>>> import numpy as np
>>> np.set_printoptions(suppress=True, linewidth=140)
>>> def rnd(a):
...     return np.round(a, 1) + 0
... 
>>> X = np.array([[1, 0, 0], [1, 0, 0], [2, 2, -2]])
>>> # row 1 repeats row 0
>>> [round(float(x), 1) for x in np.linalg.svd(X, compute_uv=False)[:3]]
[3.6, 1.1, 0.0]
>>> np.linalg.cond(X) > 100
np.True_
>>> np.argsort(-np.linalg.norm(X, axis=0).round(6), kind="stable")[:3]
array([0, 1, 2])
>>> np.linalg.matrix_rank(X, rtol=0.1)
np.int64(2)
>>> out = np.array([[3, 2, 1], [0, 0, 1], [3, 1, 0]])
>>> out[-1] = out[0]
>>> mat = out + 0.1 * np.eye(3)
>>> mat
array([[3.1, 2. , 1. ],
       [0. , 0.1, 1. ],
       [3. , 2. , 1.1]])
>>> rnd(np.linalg.norm(mat, 2))
np.float64(5.4)
>>> np.linalg.norm(mat, axis=1).argmax()
np.int64(0)
>>> rnd(np.linalg.norm(mat[1] - mat[2]))
np.float64(3.6)
>>> rnd(np.linalg.norm(mat, axis=0))
array([4.3, 2.8, 1.8])
>>> out = np.array([[-5, -4, 5], [-2, -2, -4]])
>>> basis = np.kron(out, mat)
>>> basis.shape
(6, 9)
>>> (mat - mat.T) / 2
array([[ 0. ,  1. , -1. ],
       [-1. ,  0. , -0.5],
       [ 1. ,  0.5,  0. ]])
>>> assert mat == mat.T
Traceback (most recent call last):
  File "<python-input-21>", line 1, in <module>
    assert mat == mat.T
           ^^^^^^^^^^^^
ValueError: The truth value of an array with more than one element is ambiguous. Use a.any() or a.all()
>>> rnd(np.sort(np.abs(np.linalg.eigvals(mat))))
array([0.1, 0.3, 4.5])
>>> def softmax(z):
...     e = np.exp(z - z.max(axis=-1, keepdims=True))
...     return e / e.sum(axis=-1, keepdims=True)
... 
>>> softmax(X).sum(axis=1)
array([1., 1., 1.])
>>> rnd(softmax(10 * X[0]))
array([1., 0., 0.])
>>> rnd(softmax(X[0]))
array([0.6, 0.2, 0.2])
>>> S = X @ X.T / np.sqrt(3)
>>> rnd(softmax(S)[0] @ X)
array([ 1.5,  0.9, -0.9])
>>> M = np.array([[0, -1, 1, -1], [-1, 0, -1, 1], [1, -1, 0, -1], [-1, 1, -1, 0]])
>>> vals, evecs = np.linalg.eig(M)
>>> rnd(np.prod(vals))
np.float64(-3.0)
>>> rnd(M @ evecs[:, 0] - vals[0] * evecs[:, 0])
array([0., 0., 0., 0.])
>>> U, sigma, vt = np.linalg.svd(M, full_matrices=False)
>>> np.allclose(U * sigma @ vt, M)
True
>>> rnd(np.sqrt((sigma ** 2).sum())), rnd(np.linalg.norm(M))
(np.float64(3.5), np.float64(3.5))
>>> rnd(U.T @ M @ vt.T)
array([[3., 0., 0., 0.],
       [0., 1., 0., 0.],
       [0., 0., 1., 0.],
       [0., 0., 0., 1.]])
>>> rnd(vt @ vt.T)
array([[1., 0., 0., 0.],
       [0., 1., 0., 0.],
       [0., 0., 1., 0.],
       [0., 0., 0., 1.]])
>>> U.shape, sigma.shape, vt.shape
((4, 4), (4,), (4, 4))
>>> arr = np.array([[5.0, 1.0, 1.0, 1.0],
...     [1.0, 5.0, 1.0, 1.0],
...     [1.0, 1.0, 5.0, 1.0],
...     [1.0, 1.0, 1.0, 5.0]])
>>> P = np.triu(np.array([[0, 2, 7, 8], [1, 3, 7, 7], [9, 6, 5, 7], [8, 7, 7, 4]]), 1) + np.eye(4)
>>> out = P @ arr @ np.linalg.inv(P)
>>> rnd(np.linalg.det(out))
np.float64(512.0)
>>> P @ arr - arr @ P
array([[ 17.,  15.,   3.,  -5.],
       [ 14.,  12.,   0.,  -8.],
       [  7.,   5.,  -7., -15.],
       [  0.,  -2., -14., -22.]])
>>> np.trace(out), np.trace(arr)
(np.float64(20.0), np.float64(20.0))
>>> np.linalg.matrix_rank(out)
np.int64(4)
>>> rnd(np.linalg.norm(arr, axis=0))
array([5.3, 5.3, 5.3, 5.3])
>>> rnd(np.linalg.norm(arr) ** 2 / np.linalg.norm(arr, 2) ** 2)
np.float64(1.8)
>>> np.linalg.norm(arr, axis=1).argmax()
np.int64(0)
>>> rnd(np.linalg.norm(arr[2], 1)), rnd(np.linalg.norm(arr[2], np.inf))
(np.float64(8.0), np.float64(5.0))
>>> rnd(np.linalg.norm(arr, "nuc"))
np.float64(20.0)
>>> arr[2] @ arr[0]
np.float64(12.0)
>>> m1 = np.loadtxt("block7.csv", delimiter=",")
>>> m1
array([[ 0., -1.],
       [ 0.,  5.]])
>>> # triangular: eigenvalues sit on the diagonal
>>> vals, evecs = np.linalg.eigh(M)
>>> rnd(evecs.T @ M @ evecs)
array([[-1.,  0.,  0.,  0.],
       [ 0., -1.,  0.,  0.],
       [ 0.,  0., -1.,  0.],
       [ 0.,  0.,  0.,  3.]])
>>> rnd(vals)
array([-1., -1., -1.,  3.])
>>> rnd(np.linalg.eigvalsh(M @ M))
array([1., 1., 1., 9.])
>>> rnd(np.linalg.eigvalsh(M + -1 * np.eye(4)))
array([-2., -2., -2.,  2.])
>>> rnd(np.linalg.svd(M, compute_uv=False))
array([3., 1., 1., 1.])
>>> out = np.array([[0, 1, 1], [-2, -2, -2]])
>>> np.einsum("ij,ij->i", m1, m1)
array([ 1., 25.])
>>> np.linalg.matrix_rank(m1 @ out)
np.int64(1)
>>> np.einsum("ik,kj->ij", m1, out)
array([[  2.,   2.,   2.],
       [-10., -10., -10.]])
>>> m1 @ out
array([[  2.,   2.,   2.],
       [-10., -10., -10.]])
>>> np.einsum("ik,kj->ji", m1, out)
array([[  2., -10.],
       [  2., -10.],
       [  2., -10.]])
>>> np.vstack([m1, out.T]).shape
(5, 2)
>>> P = np.triu(np.array([[0, -1], [2, 0]]), 1) + np.eye(2)
>>> out = P @ m1 @ np.linalg.inv(P)
>>> np.poly(out)
array([ 1., -5.,  0.])
>>> np.trace(out), np.trace(m1)
(np.float64(5.0), np.float64(5.0))
>>> out
array([[ 0., -6.],
       [ 0.,  5.]])
>>> K = np.load("dump.npy")
>>> K
array([[ -0.4,   2. , -11.5],
       [ -1. ,   0.2,   6. ],
       [ -0.2,   0. ,   3.5],
       [  0.7,  -0.1,  -3. ]])
>>> # column 2 is much longer than the rest
>>> x0 = np.array([-4, -2, -4])
>>> y = K @ x0
>>> rnd(np.linalg.lstsq(K, y)[0])
array([-4., -2., -4.])
>>> rng = np.random.default_rng(27072)
>>> y = y + 0.1 * rng.normal(size=4)
>>> rnd(y)
array([ 43.6, -20.6, -13.2,   9.3])
>>> c, *_ = np.linalg.lstsq(K, y)
>>> c.round()
array([-4., -2., -4.])
>>> [round(float(np.linalg.norm(np.linalg.solve(K.T @ K + lam * np.eye(3), K.T @ y))), 2) for lam in (0, 1, 10, 100)]
[6.19, 3.75, 3.49, 2.41]
>>> O, evecs = np.linalg.qr(K[:, :1])[0], np.linalg.qr(K[:, 1:])[0]
>>> sigma = np.linalg.svd(O.T @ evecs, compute_uv=False)
>>> rnd(np.degrees(np.arccos(sigma.clip(0, 1))))
array([14.9])
>>> U, sigma, vt = np.linalg.svd(m1)
>>> np.argmax(sigma[:-1] / (sigma[1:] + 1e-6)) + 1
np.int64(1)
>>> out = U[:, :1] @ np.diag(sigma[:1]) @ vt[:1]
>>> rnd(np.abs(m1 - out).max())
np.float64(0.0)
>>> rnd(out)
array([[ 0., -1.],
       [ 0.,  5.]])
>>> np.linalg.matrix_rank(out)
np.int64(1)
>>> rnd(np.linalg.norm(m1 - out, 2)), sigma[1]
(np.float64(0.0), np.float64(0.0))
>>> rnd(np.linalg.norm(m1 - out) / np.linalg.norm(m1))
np.float64(0.0)
>>> out = np.c_[K[:, :1] @ np.array([[1]]), np.array([1, 7, 0, 0])]
>>> out
array([[-0.4,  1. ],
       [-1. ,  7. ],
       [-0.2,  0. ],
       [ 0.7,  0. ]])
>>> rnd(np.linalg.norm(np.linalg.qr(K)[0].T @ out, axis=0) ** 2 / ((out ** 2).sum(axis=0) + 1e-12))
array([1. , 0.7])
>>> rnd(np.linalg.norm(out - K @ np.linalg.lstsq(K, out)[0], axis=0))
array([0., 4.])
>>> np.linalg.matrix_rank(np.c_[K, out])
np.int64(4)
>>> J = np.loadtxt("data.csv", delimiter=",")
>>> rnd(J)
array([[-1.9,  0.1, -2.1],
       [ 0.1,  2.1,  9.7],
       [-1.8,  0.2, -2. ],
       [-1.7,  0.3, -1.3],
       [-1.8,  0.2, -1.9],
       [-0.1,  1.9,  8.3],
       [-0.3,  1.7,  7. ],
       [-2.5, -0.5, -5.7],
       [-0.4,  1.6,  6.4],
       [-1.7,  0.3, -1. ]])
>>> # column 2 is much longer than the rest
>>> D = np.linalg.norm(J[:, None] - J[None], axis=-1)
>>> np.flatnonzero(D[0] < D.mean() / 2)
array([0, 2, 3, 4, 9])
>>> D.mean(axis=1).argmax()
np.int64(1)
>>> np.unravel_index(D.round(6).argmax(), D.shape)
(np.int64(1), np.int64(7))
>>> rnd(np.linalg.norm(J - J.mean(axis=0), axis=1))
array([3.9, 8.1, 3.8, 3.1, 3.7, 6.7, 5.4, 7.6, 4.7, 2.8])
